% ipython --no-banner

In [1]: import numpy as np

In [2]: import numpy.linalg as la

In [3]: np.set_printoptions(precision=3, suppress=True, linewidth=160, floatmode="fixed")

In [4]: def rnd(a):
   ...:     return np.round(a, 3) + 0
   ...: 

In [5]: M = np.loadtxt("w.csv", delimiter=",")

In [6]: M
Out[6]: 
array([[0.000, 2.000, 0.000, 2.000, 0.000, 2.000],
       [3.000, 2.000, 3.000, 2.000, 3.000, 2.000],
       [0.000, 3.000, 0.000, 3.000, 0.000, 3.000],
       [0.000, 2.000, 0.000, 2.000, 0.000, 2.000],
       [3.000, 2.000, 3.000, 2.000, 3.000, 2.000],
       [0.000, 3.000, 0.000, 3.000, 0.000, 3.000]])

In [7]: [round(float(x), 3) for x in la.svd(M, compute_uv=False)[:3]]
Out[7]: [11.012, 5.894, 0.0]

In [8]: print(rnd(la.norm(M, 2) / la.norm(M)))
0.882

In [9]: rnd(M.mean(axis=0))
Out[9]: array([1.000, 2.333, 1.000, 2.333, 1.000, 2.333])

In [10]: np.abs(M).max()
Out[10]: np.float64(3.0)

In [11]: M - M[0]
Out[11]: 
array([[0.000, 0.000, 0.000, 0.000, 0.000, 0.000],
       [3.000, 0.000, 3.000, 0.000, 3.000, 0.000],
       [0.000, 1.000, 0.000, 1.000, 0.000, 1.000],
       [0.000, 0.000, 0.000, 0.000, 0.000, 0.000],
       [3.000, 0.000, 3.000, 0.000, 3.000, 0.000],
       [0.000, 1.000, 0.000, 1.000, 0.000, 1.000]])

In [12]: M.shape
Out[12]: (6, 6)

In [13]: M.sum(axis=0)
Out[13]: array([ 6.000, 14.000,  6.000, 14.000,  6.000, 14.000])

In [14]: M[:, 6]
Traceback (most recent call last):
  Cell In[14], line 1
    M[:, 6]
IndexError: index 6 is out of bounds for axis 1 with size 6


In [15]: la.matrix_rank(M)
Out[15]: np.int64(2)

In [16]: F = np.loadtxt("mat.csv", delimiter=",")

In [17]: rnd(F)
Out[17]: 
array([[-0.353, -0.070,  0.384,  0.075, -0.001,  0.211, -0.780, -0.253],
       [ 0.044, -0.183,  0.566,  0.183, -0.025, -0.228,  0.429, -0.611],
       [-0.750, -0.317, -0.109, -0.456,  0.132,  0.090,  0.302, -0.024],
       [-0.088, -0.055,  0.137, -0.114, -0.962, -0.020,  0.039,  0.176],
       [-0.132, -0.473, -0.281,  0.732, -0.082,  0.349,  0.115,  0.044],
       [-0.485,  0.328, -0.008,  0.426,  0.027, -0.654, -0.020,  0.216],
       [-0.044,  0.183, -0.637, -0.038, -0.221, -0.126, -0.124, -0.690],
       [ 0.221, -0.703, -0.127, -0.144,  0.032, -0.574, -0.292,  0.073]])

In [18]: # keeps lengths

In [19]: rng = np.random.default_rng(35444)

In [20]: out = F + rng.integers(-2, 3, (8, 6)) @ rng.integers(-2, 3, (6, 8))

In [21]: print(rnd(out))
[[ -0.353   0.930   4.384   2.075   1.999  -3.789   2.220  -1.253]
 [  0.044  -5.183  10.566   6.183   6.975   0.772   4.429   1.389]
 [ -2.750   2.683   4.891  -3.456   6.132 -11.910   5.302  -1.024]
 [  5.912   3.945  -6.863  -5.114  -5.962  -0.020  -2.961  -2.824]
 [  0.868   3.527  -3.281  -4.268  -1.082  -6.651  -3.885   3.044]
 [  0.515  -2.672   1.992   0.426   4.027   6.346   3.980  -2.784]
 [ -1.044  -4.817   5.363   9.962  -0.221   5.874  -0.124   2.310]
 [  5.221   2.297   7.873   1.856   6.032  -5.574  -1.292   6.073]]

In [22]: la.matrix_rank(out - F, tol=1e-8)
Out[22]: np.int64(6)

In [23]: print(rnd(la.svd(out - F, compute_uv=False)))
[25.600 21.313 11.526  8.464  4.872  1.782  0.000  0.000]

In [24]: vec = np.array([0, 2, -2, 2, 2, 0, 1, -2])

In [25]: rhs = out @ vec

In [26]: rnd(rhs)
Out[26]: array([ 5.967, -3.527,  8.282,  2.153, -7.056,  9.124, -5.623, -8.812])

In [27]: print(rnd(la.solve(out, rhs)))
[ 0.000  2.000 -2.000  2.000  2.000  0.000  1.000 -2.000]

In [28]: rnd(la.solve(out.T, out[7]))
Out[28]: array([0.000, 0.000, 0.000, 0.000, 0.000, 0.000, 0.000, 1.000])

In [29]: z = rng.permutation(6)

In [30]: print(z)
[3 1 2 4 5 0]

In [31]: out = M[z][:, z]

In [32]: np.allclose(out, M)
Out[32]: False

In [33]: rnd(np.sort(np.abs(la.eigvals(out))))
Out[33]: array([ 0.000,  0.000,  0.000,  0.000,  0.000, 10.000])

In [34]: out = la.inv(F)

In [35]: rnd(out)
Out[35]: 
array([[-0.353,  0.044, -0.750, -0.088, -0.132, -0.485, -0.044,  0.221],
       [-0.070, -0.183, -0.317, -0.055, -0.473,  0.328,  0.183, -0.703],
       [ 0.384,  0.566, -0.109,  0.137, -0.281, -0.008, -0.637, -0.127],
       [ 0.075,  0.183, -0.456, -0.114,  0.732,  0.426, -0.038, -0.144],
       [-0.001, -0.025,  0.132, -0.962, -0.082,  0.027, -0.221,  0.032],
       [ 0.211, -0.228,  0.090, -0.020,  0.349, -0.654, -0.126, -0.574],
       [-0.780,  0.429,  0.302,  0.039,  0.115, -0.020, -0.124, -0.292],
       [-0.253, -0.611, -0.024,  0.176,  0.044,  0.216, -0.690,  0.073]])

In [36]: np.allclose(out, F.T)
Out[36]: True

In [37]: rnd(la.cond(F))
Out[37]: np.float64(1.0)

In [38]: rnd(la.slogdet(F)[0])
Out[38]: np.float64(-1.0)

In [39]: rnd(la.det(F) * la.det(out))
Out[39]: np.float64(1.0)

In [40]: X = np.load("case5.npy")

In [41]: X
Out[41]: 
array([[ 1.000,  0.500,  0.100,  0.700,  0.600, -0.900,  0.600],
       [ 1.300, -2.100,  1.100, -1.300,  1.100, -0.900,  0.300],
       [ 0.400, -0.600,  0.500, -1.200,  1.200,  1.100,  0.200],
       [-2.514, -0.088,  0.316,  0.722, -1.031,  0.707, -0.915],
       [-2.500, -0.100,  0.300,  0.700, -1.000,  0.700, -0.900],
       [ 0.400, -0.300,  1.500,  2.400, -0.900, -1.400,  0.600],
       [-0.400,  0.200, -2.100, -2.000,  0.600, -0.100, -1.000],
       [-1.000,  0.100, -1.700,  0.000, -0.500, -0.600, -0.400],
       [-0.900,  0.100,  1.500, -0.600, -0.700, -1.900, -0.100],
       [ 0.200,  0.300, -1.000,  0.300,  0.200,  0.900,  0.200],
       [-0.500, -2.600,  1.800, -1.800,  0.300,  0.300,  1.900],
       [ 0.600, -0.100,  0.200,  0.400, -2.300,  0.800,  0.000],
       [ 0.200, -0.800, -0.300,  0.200, -1.000,  0.200, -1.500],
       [-1.600, -1.400,  0.500, -0.900,  0.500, -0.500,  0.000]])

In [42]: z = X[:, 6] > np.median(X[:, 6])

In [43]: r0 = X[z].mean(axis=0) - X[~z].mean(axis=0)

In [44]: np.argsort(-np.abs(r0).round(6), kind="stable")
Out[44]: array([0, 6, 4, 2, 1, 5, 3])

In [45]: z.astype(int)
Out[45]: array([1, 1, 1, 0, 0, 1, 0, 0, 0, 1, 1, 0, 0, 0])

In [46]: print(((X - X.mean(axis=0)) @ r0 > 0).astype(int))
[1 1 1 0 0 1 0 0 0 1 1 0 0 0]

In [47]: A = np.loadtxt("sample2.csv", delimiter=",")

In [48]: print(A)
[[ -9.051  -9.827  19.752 -10.995 -17.270  11.018  -8.852 -10.416]
 [-10.261 -10.730  21.316 -10.428 -20.394  11.070 -10.300  -9.755]
 [ -9.746 -11.908  20.503  -8.688 -19.564  10.149 -10.284  -9.585]
 [-10.391  -9.319  19.163  -6.473 -19.890   9.076  -8.947  -9.323]
 [ -8.660 -10.144  19.921  -9.268 -20.342   8.131  -9.291 -10.744]
 [ -9.307  -9.292  18.187 -10.096 -18.890  10.707 -10.287  -9.925]
 [ -9.091  -8.604  19.040  -9.976 -18.811   9.662 -11.778  -9.273]
 [-10.541  -9.931  20.240  -9.411 -20.032  10.831  -9.200  -8.200]
 [ -9.210  -9.631  22.621  -8.935 -20.675  11.058 -11.267  -8.401]
 [ -9.730 -10.069  18.533  -9.758 -20.854   9.259 -11.285 -10.435]
 [-12.570  -9.985  20.803  -9.399 -19.967   8.975 -10.207  -9.843]
 [ -9.540 -11.147  18.815 -11.008 -19.667   9.276 -10.252  -9.640]]

In [49]: r0, v = A[0], A[9]

In [50]: rnd(r0 @ r0)
Out[50]: np.float64(1296.022)

In [51]: rnd(r0 @ v)
Out[51]: np.float64(1331.117)

In [52]: pr = (r0 @ v) / (r0 @ r0) * r0

In [53]: la.matrix_rank(np.outer(r0, v))
Out[53]: np.int64(1)

In [54]: rnd(pr)
Out[54]: array([ -9.296, -10.093,  20.287, -11.293, -17.738,  11.316,  -9.092, -10.698])

In [55]: rnd((v - pr) @ r0)
Out[55]: np.float64(0.0)

In [56]: rnd(la.norm(r0 + v) ** 2 + la.norm(r0 - v) ** 2)
Out[56]: np.float64(5375.259)
